% python3 -q
>>> import numpy as np
>>> from numpy import linalg as LA
>>> np.set_printoptions(precision=3, suppress=True, linewidth=200)
>>> feats = np.array([[-0.8, 0.0, 0.2, 1.0, 0.3, -0.6, 0.4],
...     [-0.5, 0.0, -0.1, 0.0, -0.2, 1.8, 0.6],
...     [-0.2, 0.0, 0.2, 0.9, -0.7, -0.4, 1.8],
...     [-0.5, 1.2, -0.7, 0.3, -0.7, -1.1, -1.6],
...     [0.5, 0.8, 1.5, -0.3, -1.2, -1.4, -0.1],
...     [1.9, -0.8, -0.7, 0.7, 0.7, -1.1, -0.4],
...     [1.0, -0.3, 1.3, -1.0, -0.2, -1.1, 1.1]])
>>> feats
array([[-0.8,  0. ,  0.2,  1. ,  0.3, -0.6,  0.4],
       [-0.5,  0. , -0.1,  0. , -0.2,  1.8,  0.6],
       [-0.2,  0. ,  0.2,  0.9, -0.7, -0.4,  1.8],
       [-0.5,  1.2, -0.7,  0.3, -0.7, -1.1, -1.6],
       [ 0.5,  0.8,  1.5, -0.3, -1.2, -1.4, -0.1],
       [ 1.9, -0.8, -0.7,  0.7,  0.7, -1.1, -0.4],
       [ 1. , -0.3,  1.3, -1. , -0.2, -1.1,  1.1]])
>>> rng = np.random.default_rng(24)
>>> idx = rng.permutation(7)
>>> out = feats[:, idx] * rng.choice([-1, 1], 7)
>>> print(out)
[[ 0.4 -0.6  0.2  1.  -0.  -0.3 -0.8]
 [ 0.6  1.8 -0.1  0.  -0.   0.2 -0.5]
 [ 1.8 -0.4  0.2  0.9 -0.   0.7 -0.2]
 [-1.6 -1.1 -0.7  0.3 -1.2  0.7 -0.5]
 [-0.1 -1.4  1.5 -0.3 -0.8  1.2  0.5]
 [-0.4 -1.1 -0.7  0.7  0.8 -0.7  1.9]
 [ 1.1 -1.1  1.3 -1.   0.3  0.2  1. ]]
>>> Uu, _, VT = LA.svd(feats.T @ out)
>>> np.round(LA.lstsq(feats, out)[0], 3) + 0
array([[ 0.,  0.,  0.,  0.,  0.,  0.,  1.],
       [ 0.,  0.,  0.,  0., -1.,  0.,  0.],
       [ 0.,  0.,  1.,  0.,  0.,  0.,  0.],
       [ 0.,  0.,  0.,  1.,  0.,  0.,  0.],
       [ 0.,  0.,  0.,  0.,  0., -1.,  0.],
       [ 0.,  1.,  0.,  0.,  0.,  0.,  0.],
       [ 1.,  0.,  0.,  0.,  0.,  0.,  0.]])
